$ ipython --no-banner

In [1]: import numpy as np

In [2]: import numpy.linalg as la

In [3]: np.set_printoptions(precision=3, suppress=True, linewidth=160)

In [4]: K = np.abs(np.array([[0, 1, 0, 2, 1, 2, 1, 2],
   ...:     [2, 1, 3, 2, 1, 0, 3, 0],
   ...:     [0, 2, 1, 0, 3, 3, 1, 3],
   ...:     [1, 0, 2, 2, 2, 3, 2, 3],
   ...:     [2, 2, 1, 2, 1, 1, 1, 0],
   ...:     [3, 3, 2, 0, 0, 0, 0, 2],
   ...:     [0, 3, 0, 2, 1, 2, 1, 3],
   ...:     [0, 2, 3, 3, 1, 2, 2, 0]])) + np.eye(8)

In [5]: K = K / K.sum(axis=1, keepdims=True)

In [6]: print(K)
[[0.1   0.1   0.    0.2   0.1   0.2   0.1   0.2  ]
 [0.154 0.154 0.231 0.154 0.077 0.    0.231 0.   ]
 [0.    0.143 0.143 0.    0.214 0.214 0.071 0.214]
 [0.062 0.    0.125 0.188 0.125 0.188 0.125 0.188]
 [0.182 0.182 0.091 0.182 0.182 0.091 0.091 0.   ]
 [0.273 0.273 0.182 0.    0.    0.091 0.    0.182]
 [0.    0.231 0.    0.154 0.077 0.154 0.154 0.231]
 [0.    0.143 0.214 0.214 0.071 0.143 0.143 0.071]]

In [7]: rng = np.random.default_rng(967459)

In [8]: idx = rng.permutation(8)

In [9]: A2 = K[:, idx] * rng.choice([-1, 1], 8)

In [10]: print(A2)
[[ 0.1   -0.1   -0.2   -0.2   -0.1    0.    -0.1    0.2  ]
 [ 0.154 -0.077 -0.    -0.    -0.154  0.231 -0.231  0.154]
 [ 0.    -0.214 -0.214 -0.214 -0.143  0.143 -0.071  0.   ]
 [ 0.062 -0.125 -0.188 -0.188 -0.     0.125 -0.125  0.188]
 [ 0.182 -0.182 -0.    -0.091 -0.182  0.091 -0.091  0.182]
 [ 0.273 -0.    -0.182 -0.091 -0.273  0.182 -0.     0.   ]
 [ 0.    -0.077 -0.231 -0.154 -0.231  0.    -0.154  0.154]
 [ 0.    -0.071 -0.071 -0.143 -0.143  0.214 -0.143  0.214]]

In [11]: left, _, Vh = la.svd(K.T @ A2)

In [12]: print(np.round(left @ Vh, 3) + 0)
[[ 1.  0.  0.  0.  0.  0.  0.  0.]
 [ 0.  0.  0.  0. -1.  0.  0.  0.]
 [ 0.  0.  0.  0.  0.  1.  0.  0.]
 [ 0.  0.  0.  0.  0.  0.  0.  1.]
 [ 0. -1.  0.  0.  0.  0.  0.  0.]
 [ 0.  0.  0. -1.  0.  0.  0.  0.]
 [ 0.  0.  0.  0.  0.  0. -1.  0.]
 [ 0.  0. -1.  0.  0.  0.  0.  0.]]

In [13]: print(np.round(la.lstsq(K, A2)[0], 3) + 0)
[[ 1.  0.  0.  0.  0.  0.  0.  0.]
 [ 0.  0.  0.  0. -1.  0.  0.  0.]
 [ 0.  0.  0.  0.  0.  1.  0.  0.]
 [ 0.  0.  0.  0.  0.  0.  0.  1.]
 [ 0. -1.  0.  0.  0.  0.  0.  0.]
 [ 0.  0.  0. -1.  0.  0.  0.  0.]
 [ 0.  0.  0.  0.  0.  0. -1.  0.]
 [ 0.  0. -1.  0.  0.  0.  0.  0.]]
